$ python3 -q
>>> import numpy as np
>>> import numpy.linalg as la
>>> np.set_printoptions(suppress=True, linewidth=200)
>>> def rnd(a):
...     return np.round(a, 2) + 0
... 
>>> F = np.load("x.npy")
>>> F
array([[ -5,   0,  19, -11],
       [ 12,   0, -36,  20],
       [-15,   0,  51, -29],
       [ 16,   0, -32,  16],
       [ 12,   0, -30,  16],
       [ -2,   0,  10,  -6],
       [-13,   0,  29, -15],
       [  7,   0, -41,  25],
       [ -3,   0,  -3,   3],
       [ 19,   0, -41,  21]])
>>> # rows and columns are dependent
>>> Uu, sv, VT = la.svd(F)
>>> vecs = VT[:(sv > 1e-8).sum()]
>>> rng = np.random.default_rng(30208)
>>> vec = F[7] + -1 * F[2] + rng.integers(2) * np.eye(4)[2]
>>> vec
array([ 22.,   0., -91.,  54.])
>>> rnd(vecs.T @ vecs)
array([[ 0.93,  0.  , -0.14, -0.21],
       [ 0.  ,  0.  ,  0.  ,  0.  ],
       [-0.14,  0.  ,  0.71, -0.43],
       [-0.21,  0.  , -0.43,  0.36]])
>>> rk = la.matrix_rank(F)
>>> rk
np.int64(2)
>>> ns = la.svd(F)[2][rk:].T
>>> ns.shape
(4, 2)
>>> [int(la.matrix_rank(np.delete(F, i, axis=0))) for i in range(10)]
[2, 2, 2, 2, 2, 2, 2, 2, 2, 2]
>>> [int(la.matrix_rank(F[:i])) for i in range(1, len(F) + 1)]
[1, 2, 2, 2, 2, 2, 2, 2, 2, 2]
>>> [int(la.matrix_rank(F[:, :j + 1])) for j in range(4)]
[1, 1, 2, 2]
>>> rnd(ns @ ns.T)
array([[0.07, 0.  , 0.14, 0.21],
       [0.  , 1.  , 0.  , 0.  ],
       [0.14, 0.  , 0.29, 0.43],
       [0.21, 0.  , 0.43, 0.64]])
>>> la.cond(F) > 100
np.True_
>>> np.argsort(-la.norm(F, axis=0).round(6), kind="stable")[:3]
array([2, 3, 0])
>>> M = np.load("data.npy")
>>> M
array([[-2, -1,  0,  1,  2,  0, -3, -2,  1,  1, -2],
       [ 1,  0,  2, -3,  2,  0,  1,  1,  2,  0, -1],
       [ 1,  2, -2, -3,  1, -3,  3, -2, -1, -1,  2],
       [ 3,  2,  2,  2, -2,  1,  1,  0, -1, -2, -2],
       [ 0, -1, -2, -2, -2,  2, -3,  1,  0, -2,  2],
       [ 0, -1,  4, -5,  6,  0, -1,  0,  5,  1, -4]])
>>> # looks like rank 5
>>> f, v = M[1], M[5]
>>> f @ f
np.int64(25)
>>> f @ v
np.int64(48)
>>> pr = (f @ v) / (f @ f) * f
>>> pr
array([ 1.92,  0.  ,  3.84, -5.76,  3.84,  0.  ,  1.92,  1.92,  3.84,  0.  , -1.92])
>>> la.matrix_rank(np.outer(f, v))
np.int64(1)
>>> Uu, sv, VT = la.svd(M, full_matrices=False)
>>> np.allclose(Uu * sv @ VT, M)
True
>>> rnd(sv)
array([12.27,  7.59,  6.65,  5.54,  3.16,  0.  ])
>>> rnd(Uu.T @ M @ VT.T)
array([[12.27,  0.  ,  0.  ,  0.  ,  0.  ,  0.  ],
       [ 0.  ,  7.59,  0.  ,  0.  ,  0.  ,  0.  ],
       [ 0.  ,  0.  ,  6.65,  0.  ,  0.  ,  0.  ],
       [ 0.  ,  0.  ,  0.  ,  5.54,  0.  ,  0.  ],
       [ 0.  ,  0.  ,  0.  ,  0.  ,  3.16,  0.  ],
       [ 0.  ,  0.  ,  0.  ,  0.  ,  0.  ,  0.  ]])
>>> rnd(sv / sv[0])
array([1.  , 0.62, 0.54, 0.45, 0.26, 0.  ])
>>> rnd(np.sqrt((sv ** 2).sum())), rnd(la.norm(M))
(np.float64(17.12), np.float64(17.12))
>>> la.cond(M) > 100
np.True_
>>> la.matrix_rank(M, rtol=0.1)
np.int64(5)
>>> np.allclose(M[:-1].T @ la.lstsq(M[:-1].T, M[-1])[0], M[-1])
True
>>> np.unique(M.round(6), axis=0).shape
(6, 11)
>>> Uu, sv, VT = la.svd(M)
>>> rnd(sv)
array([12.27,  7.59,  6.65,  5.54,  3.16,  0.  ])
>>> B = Uu[:, :5] @ np.diag(sv[:5]) @ VT[:5]
>>> la.matrix_rank(M, rtol=0.05)
np.int64(5)
>>> rnd(la.norm(M - B, 2)), rnd(sv[5])
(np.float64(0.0), np.float64(0.0))
>>> A = np.loadtxt("a.csv", delimiter=",")
>>> A
array([[ 3.,  6., -3.,  0.,  0.,  0.],
       [ 6.,  0.,  3.,  0.,  0.,  0.],
       [ 6.,  0., -3.,  0.,  0.,  0.],
       [ 3.,  6., -3., -2., -4.,  2.],
       [ 6.,  0.,  3., -4.,  0., -2.],
       [ 6.,  0., -3., -4.,  0.,  2.]])
>>> rnd(la.norm(A, 2))
np.float64(14.28)
>>> rnd(la.norm(A, axis=0))
array([12.73,  8.49,  7.35,  6.  ,  4.  ,  3.46])
>>> rnd(la.norm(A[5], 1)), rnd(la.norm(A[5], np.inf))
(np.float64(15.0), np.float64(6.0))
>>> rnd(la.norm(A[5] - A[0]))
np.float64(8.06)
>>> la.norm(A, axis=1).argmax()
np.int64(3)
>>> rnd(la.norm(A) ** 2 / la.norm(A, 2) ** 2)
np.float64(1.73)
>>> rnd(la.norm(A, axis=1))
array([7.35, 6.71, 6.71, 8.83, 8.06, 8.06])
>>> rnd(la.norm(A, 1)), rnd(la.norm(A, np.inf))
(np.float64(30.0), np.float64(20.0))
>>> rnd(la.norm(A, "nuc"))
np.float64(37.82)
>>> (A + A.T) / 2
array([[ 3. ,  6. ,  1.5,  1.5,  3. ,  3. ],
       [ 6. ,  0. ,  1.5,  3. ,  0. ,  0. ],
       [ 1.5,  1.5, -3. , -1.5,  1.5, -1.5],
       [ 1.5,  3. , -1.5, -2. , -4. , -1. ],
       [ 3. ,  0. ,  1.5, -4. ,  0. , -1. ],
       [ 3. ,  0. , -1.5, -1. , -1. ,  2. ]])
>>> np.allclose(A @ A.T, A.T @ A)
False
>>> rnd(np.sort(np.abs(la.eigvals(A))))
array([3.58, 3.58, 4.98, 5.38, 5.38, 7.48])
>>> rnd(np.abs(la.eigvals(A)).max())
np.float64(7.48)
>>> np.allclose(A, A.T)
False
>>> B = M / np.sqrt((M ** 2).mean(axis=1, keepdims=True))
>>> rnd(la.norm(B, axis=1))
array([3.32, 3.32, 3.32, 3.32, 3.32, 3.32])
>>> la.matrix_rank(M - M.mean(axis=1, keepdims=True))
np.int64(5)
>>> rnd(B[3])
array([ 1.66,  1.11,  1.11,  1.11, -1.11,  0.55,  0.55,  0.  , -0.55, -1.11, -1.11])
>>> la.matrix_rank(B) == la.matrix_rank(M)
np.True_
>>> vec = np.array([0, 2, 0, 1, 0, 1])
>>> a = np.maximum(A @ vec, 0)
>>> np.maximum(A @ (3 * vec), 0)
array([36.,  0.,  0., 36.,  0.,  0.])
>>> A * (a > 1e-9)[:, None]
array([[ 3.,  6., -3.,  0.,  0.,  0.],
       [ 0.,  0.,  0.,  0.,  0.,  0.],
       [ 0.,  0., -0.,  0.,  0.,  0.],
       [ 3.,  6., -3., -2., -4.,  2.],
       [ 0.,  0.,  0., -0.,  0., -0.],
       [ 0.,  0., -0., -0.,  0.,  0.]])
>>> X = np.load("run19.npy")
>>> X
array([[-0.48,  0.32,  0.8 , -0.96, -2.56],
       [ 0.51, -0.34, -0.85,  1.02,  2.72],
       [-0.18,  0.12,  0.3 , -0.36, -0.96],
       [ 0.3 , -0.2 , -0.5 ,  0.6 ,  1.6 ],
       [-0.18,  0.12,  0.3 , -0.36, -0.96],
       [ 0.3 , -0.2 , -0.5 ,  0.6 ,  1.6 ]])
>>> # row 4 repeats row 2
>>> Uu, sv, VT = la.svd(M)
>>> vecs = VT[:(sv > 1e-8).sum()]
>>> vec = M[5] + -3 * M[1] + rng.integers(2) * np.eye(11)[9]
>>> vec
array([-3., -1., -2.,  4.,  0.,  0., -4., -3., -1.,  2., -1.])
>>> rnd(la.norm(vec - vecs.T @ vecs @ vec))
np.float64(0.77)
>>> la.matrix_rank(np.vstack([M, vec]))
np.int64(6)
>>> rnd(np.diag(vecs.T @ vecs))
array([0.37, 0.25, 0.44, 0.76, 0.45, 0.32, 0.69, 0.57, 0.24, 0.41, 0.48])
>>> Uu, sv, VT = la.svd(X)
>>> rnd(sv)
array([5.19, 0.  , 0.  , 0.  , 0.  ])
>>> B = Uu[:, :1] @ np.diag(sv[:1]) @ VT[:1]
>>> rnd(B)
array([[-0.48,  0.32,  0.8 , -0.96, -2.56],
       [ 0.51, -0.34, -0.85,  1.02,  2.72],
       [-0.18,  0.12,  0.3 , -0.36, -0.96],
       [ 0.3 , -0.2 , -0.5 ,  0.6 ,  1.6 ],
       [-0.18,  0.12,  0.3 , -0.36, -0.96],
       [ 0.3 , -0.2 , -0.5 ,  0.6 ,  1.6 ]])
>>> rnd(la.norm(X - B) / la.norm(X))
np.float64(0.0)
>>> vec = np.array([-2, 2, 0, -1, -2])
>>> a = np.maximum(X @ vec, 0)
>>> rnd(np.tanh(X @ vec))
array([ 1.  , -1.  ,  0.99, -1.  ,  0.99, -1.  ])
>>> rnd(X.T @ a)
array([ -4.72,   3.15,   7.87,  -9.45, -25.19])
>>> rnd(np.maximum(X @ (3 * vec), 0))
array([23.04,  0.  ,  8.64,  0.  ,  8.64,  0.  ])
